$ python3 -q
>>> import numpy as np
>>> np.set_printoptions(precision=4, suppress=True, linewidth=160, sign=" ")
>>> W0 = np.vander(np.arange(3) - 1, 3, increasing=True)
>>> W0
array([[ 1, -1,  1],
       [ 1,  0,  0],
       [ 1,  1,  1]])
>>> out = W0 / np.sqrt((W0 ** 2).mean(axis=1, keepdims=True))
>>> out[1]
array([ 1.7321,  0.    ,  0.    ])
>>> np.linalg.matrix_rank(out) == np.linalg.matrix_rank(W0)
np.True_
>>> W0 - W0.mean(axis=1, keepdims=True)
array([[ 0.6667, -1.3333,  0.6667],
       [ 0.6667, -0.3333, -0.3333],
       [ 0.    ,  0.    ,  0.    ]])
>>> W0[3]
Traceback (most recent call last):
  File "<python-input-8>", line 1, in <module>
    W0[3]
    ~~^^^
IndexError: index 3 is out of bounds for axis 0 with size 3
>>> W0.sum(axis=1)
array([ 1,  1,  3])
>>> W0.mean(axis=0)
array([ 1.    ,  0.    ,  0.6667])
>>> W0.sum(axis=0)
array([ 3,  0,  2])
>>> q, r_ = np.linalg.qr(W0)
>>> np.round(q @ r_, 4) + 0
array([[ 1., -1.,  1.],
       [ 1.,  0.,  0.],
       [ 1.,  1.,  1.]])
>>> np.abs(np.diag(r_))
array([ 1.7321,  1.4142,  0.8165])
>>> np.round(abs(r_[0, 0]), 4), round(float(np.linalg.norm(W0[:, 0])), 4)
(np.float64(1.7321), 1.7321)
>>> q.round(4) + 0
array([[-0.5774,  0.7071,  0.4082],
       [-0.5774,  0.    , -0.8165],
       [-0.5774, -0.7071,  0.4082]])
>>> data = np.array([[0, 3, -4, 0], [-3, 0, 6, 0], [4, -6, 0, 1], [0, 0, -1, 0]])
>>> data
array([[ 0,  3, -4,  0],
       [-3,  0,  6,  0],
       [ 4, -6,  0,  1],
       [ 0,  0, -1,  0]])
>>> round(np.linalg.det(data.T), 4)
np.float64(9.0)
>>> np.round(np.linalg.eigvals(data).sum().real, 4)
np.float64(-0.0)
>>> np.einsum("ii->", data)
np.int64(0)
>>> (W0 + W0.T) / 2
array([[ 1. ,  0. ,  1. ],
       [ 0. ,  0. ,  0.5],
       [ 1. ,  0.5,  1. ]])
>>> round(float(np.linalg.det(W0)), 4)
2.0
>>> np.linalg.matrix_power(W0, 2)
array([[ 1,  0,  2],
       [ 1, -1,  1],
       [ 3,  0,  2]])
>>> (W0 - W0.T) / 2
array([[ 0. , -1. ,  0. ],
       [ 1. ,  0. , -0.5],
       [ 0. ,  0.5,  0. ]])
>>> np.sort(np.abs(np.linalg.eigvals(W0)))
array([ 1.,  1.,  2.])
>>> w1 = np.array([[1, 0, -3, 2, -1],
...     [2, -1, 2, 0, -1],
...     [3, -3, 2, 2, 3],
...     [-2, 0, 1, -2, 0]])
>>> b = np.array([3, 1, 2, 3, 1])
>>> H = np.maximum(data @ w1 + b, 0)
>>> (H > 0).astype(int)
array([[ 0,  1,  0,  0,  0],
       [ 1,  0,  1,  1,  1],
       [ 0,  1,  0,  1,  1],
       [ 0,  1,  0,  1,  0]])
>>> np.linalg.matrix_rank(H)
np.int64(4)
>>> C = np.array([[1, 1], [2, 2], [1, 0], [1, 1], [1, 1]])
>>> w1 @ C
array([[-1,  2],
       [ 1, -1],
       [ 4,  2],
       [-3, -4]])
>>> np.argsort(-np.linalg.norm(data, axis=0).round(6), kind="stable")[:3]
array([ 2,  1,  0])
>>> np.linalg.matrix_rank(data, rtol=0.1)
np.int64(2)
>>> X = np.load("out7.npy")
>>> X
array([[  0,   8,   5],
       [  7,  17,   7],
       [ 14,  17,  13],
       [ 22,  25,  18],
       [ 28,  27,  20],
       [ 28,  31,  27],
       [ 35,  31,  29],
       [ 40,  32,  37],
       [ 42,  32,  38],
       [ 42,  41,  40],
       [ 49,  44,  49],
       [ 52,  53,  52],
       [ 53,  61,  60],
       [ 53,  69,  60],
       [ 62,  71,  60],
       [ 65,  76,  64],
       [ 67,  78,  69],
       [ 72,  87,  73]])
>>> np.linalg.matrix_rank(X, rtol=0.1)
np.int64(1)
>>> np.argsort(-np.linalg.norm(X, axis=0).round(6), kind="stable")[:3]
array([ 1,  0,  2])
>>> np.round(np.linalg.norm(X, 2) / np.linalg.norm(X), 4)
np.float64(0.9976)
>>> np.abs(np.linalg.svd(X)[2][-1])
array([ 0.5593,  0.2179,  0.7998])
>>> theta = np.radians(72)
>>> r_ = np.eye(3)
>>> r_[2, 2] = r_[0, 0] = np.cos(theta)
>>> r_[2, 0], r_[0, 2] = -np.sin(theta), np.sin(theta)
>>> r_
array([[ 0.309 ,  0.    ,  0.9511],
       [ 0.    ,  1.    ,  0.    ],
       [-0.9511,  0.    ,  0.309 ]])
>>> out = W0 @ r_.T
>>> np.allclose(W0 @ W0.T, out @ out.T)
True
>>> out
array([[ 1.2601, -1.    , -0.642 ],
       [ 0.309 ,  0.    , -0.9511],
       [ 1.2601,  1.    , -0.642 ]])
>>> np.round(np.linalg.det(r_), 4), round(np.trace(r_), 4)
(np.float64(1.0), np.float64(1.618))
>>> np.linalg.svd(W0, compute_uv=False), np.linalg.svd(out, compute_uv=False)
(array([ 2.1358,  1.4142,  0.6622]), array([ 2.1358,  1.4142,  0.6622]))
>>> def softmax(z):
...     e = np.exp(z - z.max(axis=-1, keepdims=True))
...     return e / e.sum(axis=-1, keepdims=True)
... 
>>> np.round(softmax(10 * X[14]), 4) + 0
array([ 0.,  1.,  0.])
>>> np.round(softmax(X[14]), 4) + 0
array([ 0.0001,  0.9999,  0.    ])
>>> S = X @ X.T / np.sqrt(3)
>>> softmax(S)[14] @ X
array([ 72.,  87.,  73.])
>>> rng = np.random.default_rng(63500)
>>> theta = np.sort(rng.uniform(-2, 2, 18))
>>> M = np.c_[theta, theta ** 2, theta ** 3] @ np.array([[3, -2, 3], [3, -2, -1], [2, 2, 0]])
>>> M
array([[-3.8321, -6.6663, -6.182 ],
       [-2.7126, -3.8756, -5.0114],
       [-1.6414, -1.0521, -3.3363],
       [-1.5761, -0.8847, -3.1987],
       [-1.4215, -0.5046, -2.849 ],
       [-1.2034, -0.0412, -2.2975],
       [-1.1568,  0.0401, -2.1729],
       [-0.9776,  0.2713, -1.6904],
       [-0.8494,  0.3515, -1.3635],
       [-0.4301,  0.2707, -0.5342],
       [ 3.1529, -1.4462,  1.4065],
       [ 3.6923, -1.5793,  1.514 ],
       [ 4.4124, -1.7219,  1.6342],
       [ 5.397 , -1.8621,  1.7663],
       [ 9.0596, -1.981 ,  2.0632],
       [10.2917, -1.9154,  2.1208],
       [11.4198, -1.8197,  2.1614],
       [14.4835, -1.417 ,  2.2281]])
>>> w1 = np.array([[0, 4], [2, 3], [4, 8]])
>>> b = np.array([-4, -2])
>>> H = np.maximum(M @ w1 + b, 0)
>>> np.linalg.matrix_rank(H)
np.int64(2)
>>> H
array([[  0.    ,   0.    ],
       [  0.    ,   0.    ],
       [  0.    ,   0.    ],
       [  0.    ,   0.    ],
       [  0.    ,   0.    ],
       [  0.    ,   0.    ],
       [  0.    ,   0.    ],
       [  0.    ,   0.    ],
       [  0.    ,   0.    ],
       [  0.    ,   0.    ],
       [  0.    ,  17.5249],
       [  0.    ,  20.1432],
       [  0.    ,  23.5572],
       [  0.    ,  28.1323],
       [  0.291 ,  44.8012],
       [  0.6524,  50.3869],
       [  1.0061,  55.511 ],
       [  2.0785,  69.5081]])
>>> (H > 0).astype(int)
array([[ 0,  0],
       [ 0,  0],
       [ 0,  0],
       [ 0,  0],
       [ 0,  0],
       [ 0,  0],
       [ 0,  0],
       [ 0,  0],
       [ 0,  0],
       [ 0,  0],
       [ 0,  1],
       [ 0,  1],
       [ 0,  1],
       [ 0,  1],
       [ 1,  1],
       [ 1,  1],
       [ 1,  1],
       [ 1,  1]])
>>> C = np.array([[0, 1], [0, 2]])
>>> (H @ C).round(6).argmax(axis=1)
array([ 0,  0,  0,  0,  0,  0,  0,  0,  0,  0,  1,  1,  1,  1,  1,  1,  1,  1])
>>> H @ C
array([[   0.    ,    0.    ],
       [   0.    ,    0.    ],
       [   0.    ,    0.    ],
       [   0.    ,    0.    ],
       [   0.    ,    0.    ],
       [   0.    ,    0.    ],
       [   0.    ,    0.    ],
       [   0.    ,    0.    ],
       [   0.    ,    0.    ],
       [   0.    ,    0.    ],
       [   0.    ,   35.0497],
       [   0.    ,   40.2864],
       [   0.    ,   47.1145],
       [   0.    ,   56.2646],
       [   0.    ,   89.8933],
       [   0.    ,  101.4261],
       [   0.    ,  112.0281],
       [   0.    ,  141.0947]])
>>> gram = np.cov(M, rowvar=False)
>>> gram
array([[30.3606, -0.0945, 12.9182],
       [-0.0945,  2.8666,  1.2851],
       [12.9182,  1.2851,  7.3985]])
>>> round(np.corrcoef(M[:, 0], M[:, 2])[0, 1], 4)
np.float64(0.8619)
>>> np.median(M, axis=0)
array([-0.6398, -1.4316, -0.9488])
>>> np.argsort(-M.std(axis=0).round(6), kind="stable")
array([ 0,  2,  1])
>>> gram.shape
(3, 3)
>>> q, r_ = np.linalg.qr(M)
>>> round(abs(r_[0, 0]), 4), np.round(np.linalg.norm(M[:, 0]), 4)
(np.float64(25.1841), np.float64(25.1841))
>>> np.abs(np.diag(r_))
array([ 25.1841,   8.8636,   5.9037])
>>> q @ r_
array([[-3.8321, -6.6663, -6.182 ],
       [-2.7126, -3.8756, -5.0114],
       [-1.6414, -1.0521, -3.3363],
       [-1.5761, -0.8847, -3.1987],
       [-1.4215, -0.5046, -2.849 ],
       [-1.2034, -0.0412, -2.2975],
       [-1.1568,  0.0401, -2.1729],
       [-0.9776,  0.2713, -1.6904],
       [-0.8494,  0.3515, -1.3635],
       [-0.4301,  0.2707, -0.5342],
       [ 3.1529, -1.4462,  1.4065],
       [ 3.6923, -1.5793,  1.514 ],
       [ 4.4124, -1.7219,  1.6342],
       [ 5.397 , -1.8621,  1.7663],
       [ 9.0596, -1.981 ,  2.0632],
       [10.2917, -1.9154,  2.1208],
       [11.4198, -1.8197,  2.1614],
       [14.4835, -1.417 ,  2.2281]])
>>> np.allclose(r_.T @ r_, M.T @ M)
True
>>> left, sig, VT = np.linalg.svd(data)
>>> sig
array([ 7.8648,  7.8648,  0.3814,  0.3814])
>>> out = left[:, :2] @ np.diag(sig[:2]) @ VT[:2]
>>> out.round(4) + 0
array([[ 0.    ,  2.9585, -4.0094, -0.2917],
       [-2.9585,  0.    ,  6.0141, -0.1945],
       [ 4.0094, -6.0141,  0.    ,  0.8565],
       [ 0.2917,  0.1945, -0.8565,  0.    ]])
>>> np.linalg.matrix_rank(out)
np.int64(2)
>>> round(np.abs(data - out).max(), 4)
np.float64(0.2917)
>>> round(float(np.linalg.norm(data - out, 2)), 4), round(sig[2], 4)
(0.3814, np.float64(0.3814))
>>> E = np.load("arr.npy")
>>> E
array([[  1.3,  -0.1,  -4. ],
       [  0. ,   0.8, -10. ],
       [  0.8,  -1.8,  22. ],
       [ -0.1,   0.8,  -4. ]])
>>> vec = np.array([0, -3, 1])
>>> target = E @ vec
>>> b, lr = np.zeros(3), 1 / np.linalg.norm(E, 2) ** 2
>>> for i in range(20):
...     b -= lr * E.T @ (E @ b - target)
...     if i % 5 == 0: print(i, round(np.linalg.norm(E @ b - target), 4))
... 
0 1.8199
5 1.8016
10 1.7837
15 1.7663
>>> b
array([ 0.0784, -0.1377,  1.2328])
>>> np.argsort(-np.linalg.norm(E, axis=0).round(6), kind="stable")[:3]
array([ 2,  1,  0])
>>> round(np.log10(np.linalg.cond(E)))
2
>>> np.linalg.cond(E) > 100
np.False_
>>> [round(float(x), 4) for x in np.linalg.svd(E, compute_uv=False)[:3]]
[24.9077, 1.5048, 0.4585]
>>> mat = np.load("mat.npy")
>>> mat
array([[ 0,  2, -2],
       [ 0,  0,  2],
       [ 0,  0,  0]])
>>> # triangular: eigenvalues sit on the diagonal
>>> np.round(mat @ np.linalg.pinv(mat) @ mat, 4) + 0
array([[ 0.,  2., -2.],
       [ 0.,  0.,  2.],
       [ 0.,  0.,  0.]])
>>> r = np.linalg.matrix_rank(mat)
>>> r
np.int64(2)
>>> null = np.linalg.svd(mat)[2][r:].T
>>> [int(np.linalg.matrix_rank(mat[:, :j + 1])) for j in range(3)]
[0, 1, 2]
>>> null.shape
(3, 1)
>>> np.allclose(mat @ null, 0)
True
>>> [int(np.linalg.matrix_rank(mat[:i])) for i in range(1, len(mat) + 1)]
[1, 2, 2]
>>> [int(np.linalg.matrix_rank(np.delete(mat, i, axis=0))) for i in range(3)]
[1, 1, 2]
>>> np.linalg.matrix_rank(mat.T @ mat), np.linalg.matrix_rank(mat @ mat.T)
(np.int64(2), np.int64(2))
